% ipython --no-banner

In [1]: import numpy as np

In [2]: import numpy.linalg as la

In [3]: np.set_printoptions(precision=2, suppress=True, linewidth=140)

In [4]: def tidy(a):
   ...:     return np.round(a, 2) + 0
   ...: 

In [5]: F = np.array([[-1, 3, -3, 1, 0], [2, -2, 0, -3, -1], [-3, -2, 3, -3, 3]])

In [6]: print(F)
[[-1  3 -3  1  0]
 [ 2 -2  0 -3 -1]
 [-3 -2  3 -3  3]]

In [7]: f = np.array([1, -2, -2])

In [8]: print(np.correlate(F[0], F[1], "full"))
[  1   0  -6  10 -11  12  -8   2   0]

In [9]: print(np.array([np.convolve(row, f, "same") for row in F]))
[[ 5 -7  1  4 -2]
 [-6  0  1  5  8]
 [ 4 13 -5  3  0]]

In [10]: vec = np.array([4, 1, 5, 3, 2])

In [11]: print(F @ (2 * vec))
[-26 -10  -4]

In [12]: print(F * vec)
[[ -4   3 -15   3   0]
 [  8  -2   0  -9  -2]
 [-12  -2  15  -9   6]]

In [13]: print(F @ np.ones(5))
[ 0. -4. -2.]

In [14]: print(np.sign((F @ vec).round(6)))
[-1 -1 -1]

In [15]: print(np.einsum("ij,j->i", F, vec))
[-13  -5  -2]

In [16]: Y = F / la.norm(F, axis=1, keepdims=True)

In [17]: G = Y @ Y.T

In [18]: print(tidy(np.degrees(np.arccos(np.clip(G[2, 0], -1, 1)))))
122.03

In [19]: print(tidy(G))
[[ 1.   -0.58 -0.53]
 [-0.58  1.    0.15]
 [-0.53  0.15  1.  ]]

In [20]: print((G - 2 * np.eye(3)).round(6).argmax(axis=1))
[2 2 1]

In [21]: print(np.argwhere(np.triu(np.abs(G) > 0.95, 1)))
[]

In [22]: print((np.abs(G) > 0.9).astype(int))
[[1 0 0]
 [0 1 0]
 [0 0 1]]

In [23]: m1 = np.load("mat.npy")

In [24]: print(m1)
[[5. 4. 4. 0. 4. 4.]
 [4. 5. 4. 0. 4. 4.]
 [4. 4. 5. 0. 4. 4.]
 [0. 0. 0. 5. 0. 0.]
 [4. 4. 4. 0. 5. 4.]
 [4. 4. 4. 0. 4. 5.]]

In [25]: vals, evecs = la.eigh(m1)

In [26]: vec = np.array([0, 2, 0, 2, 0, 0])

In [27]: print(tidy(la.eigvalsh(m1[1:, 1:])))
[ 1.  1.  1.  5. 17.]

In [28]: print(tidy(evecs * np.maximum(vals, 0) @ evecs.T))
[[5. 4. 4. 0. 4. 4.]
 [4. 5. 4. 0. 4. 4.]
 [4. 4. 5. 0. 4. 4.]
 [0. 0. 0. 5. 0. 0.]
 [4. 4. 4. 0. 5. 4.]
 [4. 4. 4. 0. 4. 5.]]

In [29]: print(tidy(evecs * np.abs(vals) @ evecs.T))
[[5. 4. 4. 0. 4. 4.]
 [4. 5. 4. 0. 4. 4.]
 [4. 4. 5. 0. 4. 4.]
 [0. 0. 0. 5. 0. 0.]
 [4. 4. 4. 0. 5. 4.]
 [4. 4. 4. 0. 4. 5.]]

In [30]: print(tidy(evecs * np.sqrt(vals) @ evecs.T))
[[1.72 0.72 0.72 0.   0.72 0.72]
 [0.72 1.72 0.72 0.   0.72 0.72]
 [0.72 0.72 1.72 0.   0.72 0.72]
 [0.   0.   0.   2.24 0.   0.  ]
 [0.72 0.72 0.72 0.   1.72 0.72]
 [0.72 0.72 0.72 0.   0.72 1.72]]

In [31]: print(vec @ m1 @ vec)
40.0

In [32]: low = la.cholesky(m1)

In [33]: print(la.eigvalsh(m1).min() > 0)
True

In [34]: print(tidy(low @ low.T))
[[5. 4. 4. 0. 4. 4.]
 [4. 5. 4. 0. 4. 4.]
 [4. 4. 5. 0. 4. 4.]
 [0. 0. 0. 5. 0. 0.]
 [4. 4. 4. 0. 5. 4.]
 [4. 4. 4. 0. 4. 5.]]

In [35]: print(tidy(low))
[[2.24 0.   0.   0.   0.   0.  ]
 [1.79 1.34 0.   0.   0.   0.  ]
 [1.79 0.6  1.2  0.   0.   0.  ]
 [0.   0.   0.   2.24 0.   0.  ]
 [1.79 0.6  0.37 0.   1.14 0.  ]
 [1.79 0.6  0.37 0.   0.27 1.11]]

In [36]: print(tidy(np.prod(np.diag(low)) ** 2), tidy(la.det(m1)))
105.0 105.0

In [37]: vec = np.array([2, 0, 3, 1, 1, 2])

In [38]: target = m1 @ vec

In [39]: c, lr = np.zeros(6), 1 / la.norm(m1, 2) ** 2

In [40]: for i in range(20):
    ...:     c -= lr * m1.T @ (m1 @ c - target)
    ...:     if i % 5 == 0: print(i, round(la.norm(m1 @ c - target), 2))
    ...: 
0 5.24
5 4.18
10 3.45
15 2.95

In [41]: print(tidy(c))
[1.62 1.53 1.66 0.69 1.57 1.62]

In [42]: print(tidy(la.cond(m1)))
21.0

In [43]: f = np.array([-1, 2, 0, -1, 2, -2])

In [44]: Y = m1 + np.outer(f, np.eye(6)[5])

In [45]: print(Y)
[[ 5.  4.  4.  0.  4.  3.]
 [ 4.  5.  4.  0.  4.  6.]
 [ 4.  4.  5.  0.  4.  4.]
 [ 0.  0.  0.  5.  0. -1.]
 [ 4.  4.  4.  0.  5.  6.]
 [ 4.  4.  4.  0.  4.  3.]]

In [46]: print(la.matrix_rank(Y - m1))
1

In [47]: X = np.loadtxt("w.csv", delimiter=",")

In [48]: print(tidy(X))
[[-0.38  0.01  0.3   0.38 -0.79]
 [ 0.65 -0.36  0.41 -0.39 -0.35]
 [ 0.49 -0.3  -0.43  0.7  -0.06]
 [-0.11 -0.08 -0.75 -0.46 -0.46]
 [-0.43 -0.88  0.06 -0.03  0.2 ]]

In [49]: rng = np.random.default_rng(56)

In [50]: idx = rng.permutation(5)

In [51]: print(idx)
[0 4 3 1 2]

In [52]: Y = X[idx][:, idx]

In [53]: print(tidy(np.sort(np.abs(la.eigvals(Y)))))
[1. 1. 1. 1. 1.]

In [54]: print(tidy(np.trace(Y)))
-1.43

In [55]: feats = np.loadtxt("x.csv", delimiter=",")

In [56]: print(feats)
[[ 3.  4.  5.  6.]
 [ 7.  8.  9. 10.]]

In [57]: Uu, s, Vh = la.svd(feats, full_matrices=False)

In [58]: print(np.allclose(Uu * s @ Vh, feats))
True

In [59]: print(tidy(np.cumsum(s ** 2) / np.sum(s ** 2)))
[1. 1.]

In [60]: print(tidy(Vh @ Vh.T))
[[1. 0.]
 [0. 1.]]

In [61]: print(tidy(np.abs(Vh[0])))
[0.39 0.46 0.53 0.6 ]

In [62]: print(tidy(Uu.T @ feats @ Vh.T))
[[19.47  0.  ]
 [ 0.    0.92]]

In [63]: print(tidy(np.sqrt((s ** 2).sum())), tidy(la.norm(feats)))
19.49 19.49

In [64]: blk = np.stack([feats, 3 * feats, feats[::-1]])

In [65]: print(blk.sum(axis=0))
[[19. 24. 29. 34.]
 [31. 36. 41. 46.]]

In [66]: print(tidy(la.norm(blk, axis=(1, 2))))
[19.49 58.48 19.49]

In [67]: vec = np.array([9, -9, 9, -7])

In [68]: h = np.maximum(feats @ vec, 0)

In [69]: print(feats * (h > 1e-9)[:, None])
[[ 0.  0.  0.  0.]
 [ 7.  8.  9. 10.]]
